% python3 -q
>>> import numpy as np
>>> np.set_printoptions(precision=3, suppress=True, linewidth=120)
>>> def rnd(a):
...     return np.round(a, 3) + 0
... 
>>> M = np.array([[2, 2, -3, -3, 0, 2],
...     [-3, -2, 3, -2, -1, -3],
...     [-3, 1, -1, 3, 3, 1],
...     [-1, -1, 0, -3, -3, -2],
...     [-2, -2, -1, 0, 1, 0]])
>>> M
array([[ 2,  2, -3, -3,  0,  2],
       [-3, -2,  3, -2, -1, -3],
       [-3,  1, -1,  3,  3,  1],
       [-1, -1,  0, -3, -3, -2],
       [-2, -2, -1,  0,  1,  0]])
>>> U, sigma, Vh = np.linalg.svd(M, full_matrices=False)
>>> rnd(sigma / sigma[0])
array([1.   , 0.862, 0.462, 0.242, 0.184])
>>> np.abs(U[:, 0]).round(6).argmax()
np.int64(1)
>>> rnd(sigma)
array([7.967, 6.866, 3.677, 1.931, 1.462])
>>> th = np.radians(30)
>>> Rm = np.eye(6)
>>> Rm[2, 2] = Rm[1, 1] = np.cos(th)
>>> Rm[2, 1], Rm[1, 2] = -np.sin(th), np.sin(th)
>>> rnd(Rm)
array([[ 1.   ,  0.   ,  0.   ,  0.   ,  0.   ,  0.   ],
       [ 0.   ,  0.866,  0.5  ,  0.   ,  0.   ,  0.   ],
       [ 0.   , -0.5  ,  0.866,  0.   ,  0.   ,  0.   ],
       [ 0.   ,  0.   ,  0.   ,  1.   ,  0.   ,  0.   ],
       [ 0.   ,  0.   ,  0.   ,  0.   ,  1.   ,  0.   ],
       [ 0.   ,  0.   ,  0.   ,  0.   ,  0.   ,  1.   ]])
>>> out = M @ Rm.T
>>> rnd(np.abs(out - M).max(axis=0))
array([0.   , 1.768, 1.134, 0.   , 0.   , 0.   ])
>>> rnd(np.linalg.svd(M, compute_uv=False)), rnd(np.linalg.svd(out, compute_uv=False))
(array([7.967, 6.866, 3.677, 1.931, 1.462]), array([7.967, 6.866, 3.677, 1.931, 1.462]))
>>> rnd(np.linalg.det(Rm)), rnd(np.trace(Rm))
(np.float64(1.0), np.float64(5.732))
>>> rnd(out)
array([[ 2.   ,  0.232, -3.598, -3.   ,  0.   ,  2.   ],
       [-3.   , -0.232,  3.598, -2.   , -1.   , -3.   ],
       [-3.   ,  0.366, -1.366,  3.   ,  3.   ,  1.   ],
       [-1.   , -0.866,  0.5  , -3.   , -3.   , -2.   ],
       [-2.   , -2.232,  0.134,  0.   ,  1.   ,  0.   ]])
>>> np.allclose(np.linalg.norm(M, axis=1), np.linalg.norm(out, axis=1))
True
>>> np.allclose(M @ M.T, out @ out.T)
True
